$ python -q
>>> import numpy as np
>>> np.set_printoptions(precision=1, suppress=True, linewidth=140, floatmode="fixed")
>>> mat = np.load("case2.npy")
>>> print(mat)
[[0 0 0 1]
 [0 1 0 0]
 [1 0 0 0]
 [0 0 1 0]]
>>> print(np.kron(np.eye(2, dtype=int), mat))
[[0 0 0 1 0 0 0 0]
 [0 1 0 0 0 0 0 0]
 [1 0 0 0 0 0 0 0]
 [0 0 1 0 0 0 0 0]
 [0 0 0 0 0 0 0 1]
 [0 0 0 0 0 1 0 0]
 [0 0 0 0 1 0 0 0]
 [0 0 0 0 0 0 1 0]]
>>> print(round(np.linalg.det(mat[::-1]), 1))
1.0
>>> print(round(np.linalg.det(2 * mat), 1), round(np.linalg.det(mat), 1))
16.0 1.0
>>> print(round(np.linalg.det(mat), 1))
1.0
>>> print(mat @ mat)
[[0 0 1 0]
 [0 1 0 0]
 [0 0 0 1]
 [1 0 0 0]]
>>> W = np.array([[1, 1, 1, 0, 0, 2],
...     [2, 1, 0, 0, 0, 0],
...     [1, 1, 0, 1, 1, 0],
...     [2, 1, 0, 1, 2, 1]])
>>> c = np.array([-1, -2, 2, 2, 2, -2])
>>> hid = np.maximum(mat @ W + c, 0)
>>> print((hid > 0).mean(axis=0))
[0.5 0.0 1.0 1.0 1.0 0.0]
>>> C = np.array([[-8, -7], [7, -8], [-2, -9], [2, -2], [2, -1], [4, -2]])
>>> print((hid @ C).round(6).argmax(axis=1))
[0 0 0 0]
>>> other = mat / np.linalg.norm(mat, axis=1, keepdims=True)
>>> G = other @ other.T
>>> print((np.abs(G) > 0.9).astype(int))
[[1 0 0 0]
 [0 1 0 0]
 [0 0 1 0]
 [0 0 0 1]]
>>> print(np.degrees(np.arccos(np.clip(G[2, 3], -1, 1))))
90.0
>>> print((G - 2 * np.eye(4)).round(6).argmax(axis=1))
[1 0 0 0]
